% python3 -q
>>> import numpy as np
>>> np.set_printoptions(precision=2, suppress=True, linewidth=200)
>>> def rd(a):
...     return np.round(a, 2) + 0
... 
>>> J = np.array([[0.1, 1.1, 0.3, -0.1, 1.3, -0.7],
...     [0.0, 0.6, -0.9, -0.4, 2.6, 1.2],
...     [-1.1, 0.9, -1.4, -0.4, 0.5, 0.1],
...     [-0.5, 0.0, -0.5, -0.7, 0.5, 2.3],
...     [-0.1, 1.0, 1.4, 0.0, -0.1, 0.7],
...     [-0.9, 0.5, -0.5, 0.0, 1.5, 0.2],
...     [1.4, -1.0, 2.6, 0.5, -0.8, -1.2],
...     [0.0, -0.5, 1.6, 1.3, -1.1, -1.0],
...     [-0.1, 0.9, -1.3, 0.0, 1.0, 0.2],
...     [-1.4, 0.0, -1.2, 0.9, -1.5, 0.4],
...     [0.6, 0.6, -0.3, 1.4, -1.4, -0.9],
...     [0.3, -0.4, 0.5, -0.2, -1.1, -1.1],
...     [1.5, 0.1, 2.1, 0.3, -1.5, 0.7]])
>>> rng = np.random.default_rng(1487)
>>> J[:, 3] = 2 * J[:, 5] + 0.02 * rng.normal(size=13)
>>> rd(J)
array([[ 0.1 ,  1.1 ,  0.3 , -1.4 ,  1.3 , -0.7 ],
       [ 0.  ,  0.6 , -0.9 ,  2.38,  2.6 ,  1.2 ],
       [-1.1 ,  0.9 , -1.4 ,  0.19,  0.5 ,  0.1 ],
       [-0.5 ,  0.  , -0.5 ,  4.59,  0.5 ,  2.3 ],
       [-0.1 ,  1.  ,  1.4 ,  1.4 , -0.1 ,  0.7 ],
       [-0.9 ,  0.5 , -0.5 ,  0.36,  1.5 ,  0.2 ],
       [ 1.4 , -1.  ,  2.6 , -2.38, -0.8 , -1.2 ],
       [ 0.  , -0.5 ,  1.6 , -2.  , -1.1 , -1.  ],
       [-0.1 ,  0.9 , -1.3 ,  0.39,  1.  ,  0.2 ],
       [-1.4 ,  0.  , -1.2 ,  0.85, -1.5 ,  0.4 ],
       [ 0.6 ,  0.6 , -0.3 , -1.79, -1.4 , -0.9 ],
       [ 0.3 , -0.4 ,  0.5 , -2.19, -1.1 , -1.1 ],
       [ 1.5 ,  0.1 ,  2.1 ,  1.39, -1.5 ,  0.7 ]])
>>> u, g = J[11], J[0]
>>> print(rd(u @ g))
2.14
>>> p = (u @ g) / (u @ u) * u
>>> rd(g - p)
array([ 0.02,  1.21,  0.16, -0.79,  1.6 , -0.4 ])
>>> np.linalg.matrix_rank(np.outer(u, g))
np.int64(1)
>>> rd((g - p) @ u)
np.float64(0.0)
>>> rd(np.linalg.norm(u + g) ** 2 + np.linalg.norm(u - g) ** 2)
np.float64(26.34)
